% python3 -q
>>> import numpy as np
>>> np.set_printoptions(suppress=True, linewidth=140)
>>> mat = np.loadtxt("run9.csv", delimiter=",")
>>> print(mat)
[[-4. -2. -4. -2. -4. -2.]
 [ 6.  1.  6.  1.  6.  1.]
 [ 6.  7.  6.  7.  6.  7.]
 [-4. -2. -4. -2. -4. -2.]
 [ 6.  1.  6.  1.  6.  1.]
 [ 6.  7.  6.  7.  6.  7.]]
>>> print(np.linalg.lstsq(mat[:-1].T, mat[-1])[2])
2
>>> print(np.abs(np.diag(np.linalg.qr(mat)[1])) > 1e-9)
[ True  True False False False False]
>>> print(np.allclose(mat[:-1].T @ np.linalg.lstsq(mat[:-1].T, mat[-1])[0], mat[-1]))
True
>>> print(round(np.trace(np.linalg.pinv(mat) @ mat), 2))
2.0
>>> print(np.round(mat @ np.linalg.pinv(mat) @ mat, 2))
[[-4. -2. -4. -2. -4. -2.]
 [ 6.  1.  6.  1.  6.  1.]
 [ 6.  7.  6.  7.  6.  7.]
 [-4. -2. -4. -2. -4. -2.]
 [ 6.  1.  6.  1.  6.  1.]
 [ 6.  7.  6.  7.  6.  7.]]
>>> print(np.linalg.cond(mat) > 100)
True
>>> print(np.linalg.matrix_rank(mat, rtol=0.1))
2
>>> print(np.round(np.linalg.norm(mat, 2) / np.linalg.norm(mat), 2))
0.96
>>> print([round(float(x), 2) for x in np.linalg.svd(mat, compute_uv=False)[:3]])
[27.88, 8.65, 0.0]
>>> rng = np.random.default_rng(945635)
>>> z = rng.permutation(6)
>>> print(z)
[4 1 0 3 2 5]
>>> A2 = mat[z][:, z]
>>> print(np.trace(A2))
14.0
>>> print(np.round(np.sort(np.abs(np.linalg.eigvals(A2))), 2) + 0)
[ 0.  0.  0.  0.  0. 14.]
>>> print(A2)
[[ 6.  1.  6.  1.  6.  1.]
 [ 6.  1.  6.  1.  6.  1.]
 [-4. -2. -4. -2. -4. -2.]
 [-4. -2. -4. -2. -4. -2.]
 [ 6.  7.  6.  7.  6.  7.]
 [ 6.  7.  6.  7.  6.  7.]]
>>> print(round(float(np.linalg.det(A2)), 2), np.round(np.linalg.det(mat[z]), 2))
0.0 0.0
>>> print(np.allclose(A2, mat))
False
>>> left, sigma, VT = np.linalg.svd(mat)
>>> print(sigma.round(2) + 0)
[27.88  8.65  0.    0.    0.    0.  ]
>>> A2 = left[:, :2] @ np.diag(sigma[:2]) @ VT[:2]
>>> print(np.round(np.abs(mat - A2).max(), 2))
0.0
>>> print(np.linalg.matrix_rank(mat, rtol=0.05))
2
>>> print(round(np.linalg.norm(mat - A2, 2), 2), np.round(sigma[2], 2))
0.0 0.0
>>> print(np.linalg.matrix_rank(A2))
2
>>> arr = np.load("out14.npy")
>>> print(arr)
[[-2. -3.  0. -3. -3.  0.  0.]
 [-3. -2.  0. -3. -3.  0.  0.]
 [ 0.  0. -2.  0.  0. -3. -3.]
 [-3. -3.  0. -2. -3.  0.  0.]
 [-3. -3.  0. -3. -2.  0.  0.]
 [ 0.  0. -3.  0.  0. -2. -3.]
 [ 0.  0. -3.  0.  0. -3. -2.]]
>>> x0 = np.array([-3, 2, -3, 1, 2, -1, -1])
>>> h = np.maximum(arr @ x0, 0)
>>> print(arr.T @ h)
[   0.    0. -108.    0.    0. -106. -106.]
>>> print(np.maximum(arr @ (3 * x0), 0))
[ 0.  0. 36.  0.  0. 42. 42.]
>>> print(h)
[ 0.  0. 12.  0.  0. 14. 14.]
>>> print(arr * (h > 1e-9)[:, None])
[[-0. -0.  0. -0. -0.  0.  0.]
 [-0. -0.  0. -0. -0.  0.  0.]
 [ 0.  0. -2.  0.  0. -3. -3.]
 [-0. -0.  0. -0. -0.  0.  0.]
 [-0. -0.  0. -0. -0.  0.  0.]
 [ 0.  0. -3.  0.  0. -2. -3.]
 [ 0.  0. -3.  0.  0. -3. -2.]]
>>> print(np.maximum(arr @ x0, 0) - np.maximum(-arr @ x0, 0))
[-9. -4. 12. -5. -4. 14. 14.]
>>> print(np.flatnonzero(h > 1e-9))
[2 5 6]
>>> A2 = np.array([[-2, -3, -1],
...     [1, 2, 3],
...     [-3, -1, 3],
...     [3, -2, 0],
...     [-3, -1, -1],
...     [-2, 0, -3],
...     [-2, 1, -3]])
>>> print(np.einsum("ik,kj->ji", arr, A2))
[[ 1.  4. 18.  6.  0. 19. 19.]
 [ 9. 14. -1. 10. 11.  0.  1.]
 [-4.  0. 12. -3. -4.  6.  6.]]
>>> print(np.einsum("ik,kj->ij", arr, A2))
[[ 1.  9. -4.]
 [ 4. 14.  0.]
 [18. -1. 12.]
 [ 6. 10. -3.]
 [ 0. 11. -4.]
 [19.  0.  6.]
 [19.  1.  6.]]
>>> w, evecs = np.linalg.eigh(arr)
>>> print((w > 1e-8).sum(), (w < -1e-8).sum())
5 2
>>> print(round(w.sum(), 2), np.trace(arr))
-14.0 -14.0
>>> print(np.round(np.linalg.svd(arr, compute_uv=False), 2))
[11.  8.  1.  1.  1.  1.  1.]
>>> print(np.round(evecs @ np.diag(w) @ evecs.T, 2) + 0)
[[-2. -3.  0. -3. -3.  0.  0.]
 [-3. -2.  0. -3. -3.  0.  0.]
 [ 0.  0. -2.  0.  0. -3. -3.]
 [-3. -3.  0. -2. -3.  0.  0.]
 [-3. -3.  0. -3. -2.  0.  0.]
 [ 0.  0. -3.  0.  0. -2. -3.]
 [ 0.  0. -3.  0.  0. -3. -2.]]
>>> x0 = np.array([-7, -5, 7, 9, -7, 6, 1])
>>> y = arr @ x0
>>> print(y)
[ 23.  25. -35.  39.  23. -36. -41.]
>>> print(np.round(np.linalg.solve(arr, y), 2))
[-7. -5.  7.  9. -7.  6.  1.]
>>> print(np.round(np.linalg.solve(arr, arr[:, 4]), 2) + 0)
[0. 0. 0. 0. 1. 0. 0.]
>>> print(np.round(np.linalg.solve(arr.T, arr[6]), 2))
[-0. -0. -0.  0.  0. -0.  1.]
>>> data = np.load("mat.npy")
>>> print(data)
[[ -9.74  30.38  19.57 -21.07 -31.39]
 [ -9.9   28.83  20.14 -19.38 -30.63]
 [-10.56  30.34  20.92 -20.08 -29.02]
 [ -8.81  30.47  19.19 -18.19 -30.85]
 [-10.28  30.93  19.56 -20.78 -30.33]
 [-11.79  30.74  20.15 -20.08 -31.51]
 [-10.1   29.29  19.57 -19.75 -29.86]
 [ -9.25  29.47  18.9  -21.29 -30.34]
 [ -9.56  30.64  20.18 -18.96 -31.3 ]
 [-11.2   29.14  21.72 -19.85 -30.49]
 [ -9.98  28.97  18.86 -20.18 -29.08]
 [ -8.47  28.05  17.75 -19.99 -30.  ]
 [-10.31  30.9   20.89 -20.12 -30.45]
 [-10.55  28.99  20.62 -20.73 -29.06]
 [-10.59  30.86  18.94 -18.64 -28.87]
 [ -9.81  29.7   21.07 -21.14 -29.11]
 [ -8.9   29.44  21.99 -19.88 -30.36]
 [-12.45  31.29  20.22 -18.66 -29.45]
 [ -8.9   29.81  19.33 -21.17 -28.61]
 [-10.71  30.88  18.87 -19.98 -29.94]]
>>> gram = np.cov(data, rowvar=False)
>>> print(gram.shape)
(5, 5)
>>> print(np.round(data.std(axis=0), 2))
[0.98 0.88 1.04 0.87 0.86]
>>> print(np.round(np.polyfit(data[:, 3], data[:, 0], 1), 2))
[ -0.22 -14.56]
>>> print(np.round(np.corrcoef(data.T), 2))
[[ 1.   -0.48 -0.3  -0.2  -0.04]
 [-0.48  1.    0.09  0.27 -0.17]
 [-0.3   0.09  1.   -0.04 -0.08]
 [-0.2   0.27 -0.04  1.   -0.15]
 [-0.04 -0.17 -0.08 -0.15  1.  ]]
>>> print(np.round(np.linalg.eigvalsh(gram)[::-1], 2))
[1.64 1.08 0.84 0.59 0.39]
>>> W2 = data[[0, 2]].astype(float)
>>> for _ in range(6):
...     z = np.linalg.norm(data[:, None] - W2, axis=-1).argmin(axis=1)
...     W2 = np.array([data[z == j].mean(axis=0) for j in range(2)])
... 
>>> print(z)
[0 0 1 0 0 0 1 0 0 1 1 0 1 1 1 1 1 1 1 0]
>>> print(W2.round(2))
[[ -9.83  30.04  19.37 -19.97 -30.7 ]
 [-10.3   29.88  20.38 -20.02 -29.49]]
>>> print(np.bincount(z))
[ 9 11]
>>> gram = data.T @ data
>>> print((data @ data.T).shape)
(20, 20)
>>> print(round(np.trace(gram), 2), round((data ** 2).sum(), 2))
54044.51 54044.51
>>> print(np.allclose(gram, gram.T))
True
>>> print(np.round(np.linalg.eigvalsh(gram)[::-1], 2))
[53976.91    25.35    20.1     14.6      7.54]
>>> A = np.load("block19.npy")
>>> print(A)
[[0 1 0 0 0 0]
 [1 0 0 0 1 0]
 [0 0 0 0 0 0]
 [0 0 0 0 0 0]
 [0 1 0 0 0 0]
 [0 0 0 0 0 0]]
>>> print(np.round(np.linalg.eigvalsh(A).min(), 2))
-1.41
>>> w, evecs = np.linalg.eigh(A)
>>> print(np.abs(evecs[:, -1]).round(6).argmax())
1
>>> print(np.unique(w.round(6) + 0, return_counts=True)[1])
[1 4 1]
>>> print(w.round(2) + 0)
[-1.41  0.    0.    0.    0.    1.41]
>>> print(np.round(np.linalg.eigvalsh(A @ A), 2))
[0. 0. 0. 0. 2. 2.]
>>> print(np.round(evecs @ np.diag(w) @ evecs.T, 2) + 0)
[[0. 1. 0. 0. 0. 0.]
 [1. 0. 0. 0. 1. 0.]
 [0. 0. 0. 0. 0. 0.]
 [0. 0. 0. 0. 0. 0.]
 [0. 1. 0. 0. 0. 0.]
 [0. 0. 0. 0. 0. 0.]]
>>> feats = np.loadtxt("case3.csv", delimiter=",")
>>> print(feats)
[[ 2.3  1.   0.  -3.  -4.  -1. ]
 [ 5.   5.3  3.  -4.   3.   2. ]
 [-3.   0.   4.3  0.  -2.   1. ]
 [ 0.  -5.   5.   2.3 -4.  -3. ]
 [ 5.   1.   2.   0.   4.3 -3. ]
 [ 2.   1.   0.  -3.  -4.  -0.7]]
>>> A2 = feats / np.linalg.norm(feats, axis=1, keepdims=True)
>>> gram = A2 @ A2.T
>>> print(np.argwhere(np.triu(np.abs(gram) > 0.95, 1)))
[[0 5]]
>>> print((gram - 2 * np.eye(6)).round(6).argmax(axis=1))
[5 4 3 2 1 0]
>>> print(gram[3].round(2))
[ 0.14 -0.45  0.52  1.   -0.05  0.13]
>>> print(round(np.degrees(np.arccos(np.clip(gram[3, 1], -1, 1))), 2))
116.91
>>> print((np.abs(gram) > 0.9).astype(int))
[[1 0 0 0 0 1]
 [0 1 0 0 0 0]
 [0 0 1 0 0 0]
 [0 0 0 1 0 0]
 [0 0 0 0 1 0]
 [1 0 0 0 0 1]]
>>> x0 = np.array([0, -3, 0, -4, 1, -3])
>>> y = feats @ x0
>>> print(y.round(2))
[ 8.  -2.9 -5.  10.8 10.3  7.1]
>>> print(np.round(np.linalg.solve(feats, y + feats[:, 4]), 2) + 0)
[ 0. -3.  0. -4.  2. -3.]
>>> print([round(float(x), 2) for x in np.linalg.svd(feats, compute_uv=False)[:3]])
[12.13, 8.95, 7.76]
>>> print(np.round(np.linalg.norm(feats, 2) / np.linalg.norm(feats), 2))
0.67
>>> print(np.linalg.cond(feats) > 100)
True
>>> print(np.linalg.matrix_rank(feats, rtol=0.1))
5
>>> print(round(np.log10(np.linalg.cond(feats))))
3
>>> x0 = np.array([4, 2, 4, -4, 1, -4])
>>> print((feats @ x0).argmax())
1
>>> print(np.round(feats @ x0, 2))
[23.2 53.6 -0.8  8.8 46.3 20.8]
>>> print(np.round(feats @ (2 * x0), 2))
[ 46.4 107.2  -1.6  17.6  92.6  41.6]
>>> print(np.round((feats * x0).sum(axis=1), 2))
[23.2 53.6 -0.8  8.8 46.3 20.8]
>>> print(np.round(np.einsum("ij,j->i", feats, x0), 2))
[23.2 53.6 -0.8  8.8 46.3 20.8]
>>> print(np.sign((feats @ x0).round(6)))
[ 1.  1. -1.  1.  1.  1.]
>>> E = np.loadtxt("layer5.csv", delimiter=",")
>>> print(E)
[[ 5.  8. 14. 23.  0.  0.]
 [17. 25.  0.  4.  2. 23.]
 [11. 22.  0.  9.  7. 12.]
 [ 0. 15.  0. 22.  0.  0.]
 [31. 15.  0.  0. 11. 15.]
 [ 0.  0.  8. 12.  0.  0.]
 [ 7.  8.  0.  0.  1. 18.]
 [ 0. 15.  0.  4.  2. 15.]
 [ 1.  0.  0.  0.  0.  6.]
 [ 0.  2.  1.  0. 10. 11.]
 [19. 16.  6. 23.  0.  0.]
 [ 0.  0.  7.  0.  9.  5.]
 [ 0.  0. 22.  7.  0.  0.]
 [13.  7.  0.  0.  0. 23.]
 [17.  0. 18.  0. 32.  7.]
 [ 5.  9.  0.  7.  0.  4.]
 [21.  5.  9. 10.  5.  0.]
 [ 0.  0. 26.  0. 25.  0.]
 [ 0.  0.  8.  3.  0.  0.]
 [ 0.  0. 39.  1. 14.  0.]
 [ 0.  0. 11.  0.  0.  0.]
 [ 0.  7.  7.  5. 10.  2.]
 [45. 11.  0.  0.  6. 11.]
 [ 0.  0. 20. 15.  1.  0.]
 [ 9.  0. 27.  0.  8.  0.]
 [21.  2. 10.  0. 23.  8.]
 [41.  0. 23.  3.  9.  0.]
 [ 0.  0.  8.  0.  0.  0.]
 [35.  0.  9.  0. 15.  1.]
 [ 1.  4.  0. 17.  0.  0.]
 [37.  2.  0.  4.  0.  0.]
 [ 0.  0.  0.  0.  0.  8.]]
>>> A2 = E / np.linalg.norm(E, axis=1, keepdims=True)
>>> gram = A2 @ A2.T
>>> print(round(float(np.degrees(np.arccos(np.clip(gram[13, 31], -1, 1)))), 2))
32.7
>>> x0 = np.array([5, 3, 8, 0, 3])
>>> h = np.maximum(data @ x0, 0)
>>> print(data * (h > 1e-9)[:, None])
[[ -9.74  30.38  19.57 -21.07 -31.39]
 [ -9.9   28.83  20.14 -19.38 -30.63]
 [-10.56  30.34  20.92 -20.08 -29.02]
 [ -8.81  30.47  19.19 -18.19 -30.85]
 [-10.28  30.93  19.56 -20.78 -30.33]
 [-11.79  30.74  20.15 -20.08 -31.51]
 [-10.1   29.29  19.57 -19.75 -29.86]
 [ -9.25  29.47  18.9  -21.29 -30.34]
 [ -9.56  30.64  20.18 -18.96 -31.3 ]
 [-11.2   29.14  21.72 -19.85 -30.49]
 [ -9.98  28.97  18.86 -20.18 -29.08]
 [ -8.47  28.05  17.75 -19.99 -30.  ]
 [-10.31  30.9   20.89 -20.12 -30.45]
 [-10.55  28.99  20.62 -20.73 -29.06]
 [-10.59  30.86  18.94 -18.64 -28.87]
 [ -9.81  29.7   21.07 -21.14 -29.11]
 [ -8.9   29.44  21.99 -19.88 -30.36]
 [-12.45  31.29  20.22 -18.66 -29.45]
 [ -8.9   29.81  19.33 -21.17 -28.61]
 [-10.71  30.88  18.87 -19.98 -29.94]]
>>> print(np.round(data.T @ h, 2))
[-21918.5   65123.45  43446.22 -43480.37 -65257.81]
